$ python3 -q
>>> import numpy as np
>>> import numpy.linalg as la
>>> np.set_printoptions(suppress=True, linewidth=200)
>>> rd = lambda a: np.round(a, 2) + 0
>>> M = np.load("w.npy")
>>> M
array([[3, 2, 0, 0, 1],
       [0, 3, 2, 1, 2],
       [0, 0, 0, 3, 2],
       [0, 0, 0, 1, 2],
       [0, 0, 0, 0, 0]])
>>> Uu, s, Vt = la.svd(M)
>>> rd(s)
array([5.48, 3.58, 2.51, 0.94, 0.  ])
>>> other = Uu[:, :4] @ np.diag(s[:4]) @ Vt[:4]
>>> la.matrix_rank(other)
np.int64(4)
>>> rd(other)
array([[3., 2., 0., 0., 1.],
       [0., 3., 2., 1., 2.],
       [0., 0., 0., 3., 2.],
       [0., 0., 0., 1., 2.],
       [0., 0., 0., 0., 0.]])
>>> rd(la.norm(M - other, 2)), s[4]
(np.float64(0.0), np.float64(0.0))
>>> rd(np.trace(la.pinv(M) @ M))
np.float64(4.0)
>>> np.abs(np.diag(la.qr(M)[1])) > 1e-9
array([ True,  True, False,  True, False])
>>> rd(np.sort(la.eigvals(M)))
array([0., 0., 1., 3., 3.])
>>> np.prod(np.diag(M)), rd(la.det(M))
(np.int64(0), np.float64(0.0))
>>> W0 = np.loadtxt("mat.csv", delimiter=",")
>>> W0
array([[ 1., -1., -1.,  1., -1.,  1.,  1., -1.],
       [ 1., -1., -1.,  1.,  1., -1., -1.,  1.],
       [ 1.,  1., -1., -1.,  1.,  1., -1., -1.],
       [ 1., -1.,  1., -1., -1.,  1., -1.,  1.],
       [ 1.,  1.,  1.,  1.,  1.,  1.,  1.,  1.]])
>>> rd(la.norm(W0[0] - W0[1]))
np.float64(4.0)
>>> rd(la.norm(W0, 2))
np.float64(2.83)
>>> W0[0] @ W0[1]
np.float64(0.0)
>>> rd(la.norm(W0, 1)), rd(la.norm(W0, np.inf))
(np.float64(5.0), np.float64(8.0))
>>> rd(la.norm(W0, axis=1))
array([2.83, 2.83, 2.83, 2.83, 2.83])
>>> rd(la.norm(W0, "nuc"))
np.float64(14.14)
>>> Uu, s, Vt = la.svd(W0, full_matrices=False)
>>> rd(Uu.T @ W0 @ Vt.T)
array([[2.83, 0.  , 0.  , 0.  , 0.  ],
       [0.  , 2.83, 0.  , 0.  , 0.  ],
       [0.  , 0.  , 2.83, 0.  , 0.  ],
       [0.  , 0.  , 0.  , 2.83, 0.  ],
       [0.  , 0.  , 0.  , 0.  , 2.83]])
>>> np.allclose(Uu * s @ Vt, W0)
True
>>> rd(np.cumsum(s ** 2) / np.sum(s ** 2))
array([0.2, 0.4, 0.6, 0.8, 1. ])
>>> Uu.shape, s.shape, Vt.shape
((5, 5), (5,), (5, 8))
>>> rd(np.sqrt((s ** 2).sum())), rd(la.norm(W0))
(np.float64(6.32), np.float64(6.32))
